% python3 -q
>>> import numpy as np
>>> np.set_printoptions(suppress=True, linewidth=100)
>>> def rd(a):
...     return np.round(a, 2) + 0
... 
>>> data = np.cumsum(np.array([[3, 1, -1, -1],
...     [0, -1, 2, -1],
...     [1, -3, 1, 0],
...     [3, 1, 1, 3],
...     [3, 2, 0, -1],
...     [0, -3, -3, -1],
...     [-1, -3, 1, -3],
...     [-3, -1, 3, 1],
...     [-2, 3, 1, 2],
...     [1, -3, 2, -2],
...     [-3, -3, 0, 3],
...     [0, -1, -1, 0],
...     [-3, -2, -1, -2],
...     [3, -1, 1, -1],
...     [3, -3, 3, -2],
...     [0, 2, -2, -3],
...     [3, 3, 2, -3],
...     [-2, -1, 1, -3],
...     [-1, 1, 2, 1],
...     [1, -3, -1, 2],
...     [-2, 2, 3, -3],
...     [-3, -2, 1, 0],
...     [3, 1, -3, 1],
...     [-1, 3, 2, -3],
...     [-2, -1, 0, -3]]), axis=0)
>>> data
array([[  3,   1,  -1,  -1],
       [  3,   0,   1,  -2],
       [  4,  -3,   2,  -2],
       [  7,  -2,   3,   1],
       [ 10,   0,   3,   0],
       [ 10,  -3,   0,  -1],
       [  9,  -6,   1,  -4],
       [  6,  -7,   4,  -3],
       [  4,  -4,   5,  -1],
       [  5,  -7,   7,  -3],
       [  2, -10,   7,   0],
       [  2, -11,   6,   0],
       [ -1, -13,   5,  -2],
       [  2, -14,   6,  -3],
       [  5, -17,   9,  -5],
       [  5, -15,   7,  -8],
       [  8, -12,   9, -11],
       [  6, -13,  10, -14],
       [  5, -12,  12, -13],
       [  6, -15,  11, -11],
       [  4, -13,  14, -14],
       [  1, -15,  15, -14],
       [  4, -14,  12, -13],
       [  3, -11,  14, -16],
       [  1, -12,  14, -19]])
>>> basis = data[[0, 19]].astype(float)
>>> for _ in range(7):
...     idx = np.linalg.norm(data[:, None] - basis, axis=-1).argmin(axis=1)
...     basis = np.array([data[idx == j].mean(axis=0) for j in range(2)])
... 
>>> idx
array([0, 0, 0, 0, 0, 0, 0, 0, 0, 0, 0, 0, 0, 0, 1, 1, 1, 1, 1, 1, 1, 1, 1, 1, 1])
>>> np.bincount(idx)
array([14, 11])
